In [1]: import numpy as np

In [2]: np.set_printoptions(precision=2, suppress=True, linewidth=120)

In [3]: def rnd(a):
   ...:     return np.round(a, 2) + 0
   ...: 

In [4]: W0 = np.loadtxt("w.csv", delimiter=",")

In [5]: W0
Out[5]: 
array([[ 18.,  -2.,   2.],
       [  0., -58.,   2.],
       [ -3.,  -1., -19.]])

In [6]: W1 = np.array([[0, 1, -1, 1, 1], [-1, -1, 1, -1, 0], [1, 0, -2, -2, 0]])

In [7]: coef = np.array([6, 3, 7, 9, 2])

In [8]: H = np.maximum(W0 @ W1 + coef, 0)

In [9]: H
Out[9]: 
array([[10., 23.,  0., 25., 20.],
       [66., 61.,  0., 63.,  2.],
       [ 0.,  1., 47., 45.,  0.]])

In [10]: rnd((H > 0).mean(axis=0))
Out[10]: array([0.67, 1.  , 0.33, 1.  , 0.67])

In [11]: Z = np.array([[2, 0, 2], [1, 2, 2], [0, 1, 0], [1, 1, 1], [2, 2, 2]])

In [12]: (H @ Z).round(6).argmax(axis=1)
Out[12]: array([2, 2, 1])

In [13]: W1 @ Z
Out[13]: 
array([[ 4,  4,  5],
       [-4, -2, -5],
       [ 0, -4,  0]])

In [14]: H @ Z
Out[14]: 
array([[108., 111., 131.],
       [260., 189., 321.],
       [ 46.,  94.,  47.]])

In [15]: O, evecs = np.linalg.qr(W0[:, :2])[0], np.linalg.qr(W0[:, 2:])[0]

In [16]: s = np.linalg.svd(O.T @ evecs, compute_uv=False)

In [17]: rnd(s)
Out[17]: array([0.28])

In [18]: rnd(np.degrees(np.arccos(s.clip(0, 1))))
Out[18]: array([73.87])

In [19]: other = W0 / np.linalg.norm(W0, axis=1, keepdims=True)

In [20]: gram = other @ other.T

In [21]: (gram - 2 * np.eye(3)).round(6).argmax(axis=1)
Out[21]: array([1, 0, 1])

In [22]: rnd(gram[2])
Out[22]: array([-0.26,  0.02,  1.  ])

In [23]: other = np.array([[0, 3], [1, 0], [2, 0]])

In [24]: other.T @ W0.T
Out[24]: 
array([[  2., -54., -39.],
       [ 54.,   0.,  -9.]])

In [25]: np.linalg.matrix_rank(W0 @ other)
Out[25]: np.int64(2)

In [26]: np.einsum("ij,ij->i", W0, W0)
Out[26]: array([ 332., 3368.,  371.])

In [27]: np.einsum("ik,kj->ji", W0, other)
Out[27]: 
array([[  2., -54., -39.],
       [ 54.,   0.,  -9.]])

In [28]: u = np.array([4, 4, 8])

In [29]: r1 = np.array([2, -2, 2, 2, -2])

In [30]: X = np.outer(u, r1)

In [31]: X
Out[31]: 
array([[  8,  -8,   8,   8,  -8],
       [  8,  -8,   8,   8,  -8],
       [ 16, -16,  16,  16, -16]])

In [32]: # rows 0 and 1 are equal

In [33]: rank = np.linalg.matrix_rank(X)

In [34]: rank
Out[34]: np.int64(1)

In [35]: ns = np.linalg.svd(X)[2][rank:].T

In [36]: rnd(X @ ns)
Out[36]: 
array([[0., 0., 0., 0.],
       [0., 0., 0., 0.],
       [0., 0., 0., 0.]])

In [37]: rnd(ns @ ns.T)
Out[37]: 
array([[ 0.8,  0.2, -0.2, -0.2,  0.2],
       [ 0.2,  0.8,  0.2,  0.2, -0.2],
       [-0.2,  0.2,  0.8, -0.2,  0.2],
       [-0.2,  0.2, -0.2,  0.8,  0.2],
       [ 0.2, -0.2,  0.2,  0.2,  0.8]])

In [38]: [int(np.linalg.matrix_rank(X[:i])) for i in range(1, len(X) + 1)]
Out[38]: [1, 1, 1]

In [39]: np.linalg.matrix_rank(X.T @ X), np.linalg.matrix_rank(X @ X.T)
Out[39]: (np.int64(1), np.int64(1))

In [40]: np.allclose(X @ ns, 0)
Out[40]: True

In [41]: u = np.array([4, -2, 3, -4, 3])

In [42]: r1 = np.array([-5, -4, -6, 9, 1])

In [43]: data = u[:, None] + r1[None, :]

In [44]: data
Out[44]: 
array([[ -1,   0,  -2,  13,   5],
       [ -7,  -6,  -8,   7,  -1],
       [ -2,  -1,  -3,  12,   4],
       [ -9,  -8, -10,   5,  -3],
       [ -2,  -1,  -3,  12,   4]])

In [45]: # rank 2

In [46]: [round(float(x), 2) for x in np.linalg.svd(data, compute_uv=False)[:3]]
Out[46]: [27.78, 15.92, 0.0]

In [47]: hat = np.triu(np.array([[1, 2, 2, 2, 1],
    ...:     [3, 2, 2, 0, 2],
    ...:     [3, 3, 0, 1, 1],
    ...:     [2, 1, 2, 0, 2],
    ...:     [3, 2, 2, 2, 1]]), 1) + np.eye(5)

In [48]: other = hat @ data @ np.linalg.inv(hat)

In [49]: rnd(np.linalg.det(other))
Out[49]: np.float64(0.0)

In [50]: rnd(np.poly(other))
Out[50]: array([  1.,   1., 295.,   0.,   0.,   0.])

In [51]: hat = np.triu(np.array([[0, -1, 5], [4, 5, 4], [4, 1, 1]]), 1) + np.eye(3)

In [52]: other = hat @ W0 @ np.linalg.inv(hat)

In [53]: hat @ W0 - W0 @ hat
Out[53]: 
array([[ -15.,   71., -179.],
       [ -12.,   -4.,  156.],
       [   0.,   -3.,   19.]])

In [54]: np.linalg.matrix_rank(other)
Out[54]: np.int64(3)

In [55]: left, s, vt = np.linalg.svd(data)

In [56]: rnd(s)
Out[56]: array([27.78, 15.92,  0.  ,  0.  ,  0.  ])

In [57]: np.argmax(s[:-1] / (s[1:] + 1e-6)) + 1
Out[57]: np.int64(2)

In [58]: other = left[:, :2] @ np.diag(s[:2]) @ vt[:2]

In [59]: rnd(np.linalg.norm(data - other, 2)), rnd(s[2])
Out[59]: (np.float64(0.0), np.float64(0.0))

In [60]: rnd(other)
Out[60]: 
array([[ -1.,   0.,  -2.,  13.,   5.],
       [ -7.,  -6.,  -8.,   7.,  -1.],
       [ -2.,  -1.,  -3.,  12.,   4.],
       [ -9.,  -8., -10.,   5.,  -3.],
       [ -2.,  -1.,  -3.,  12.,   4.]])

In [61]: np.linalg.matrix_rank(data, rtol=0.05)
Out[61]: np.int64(2)
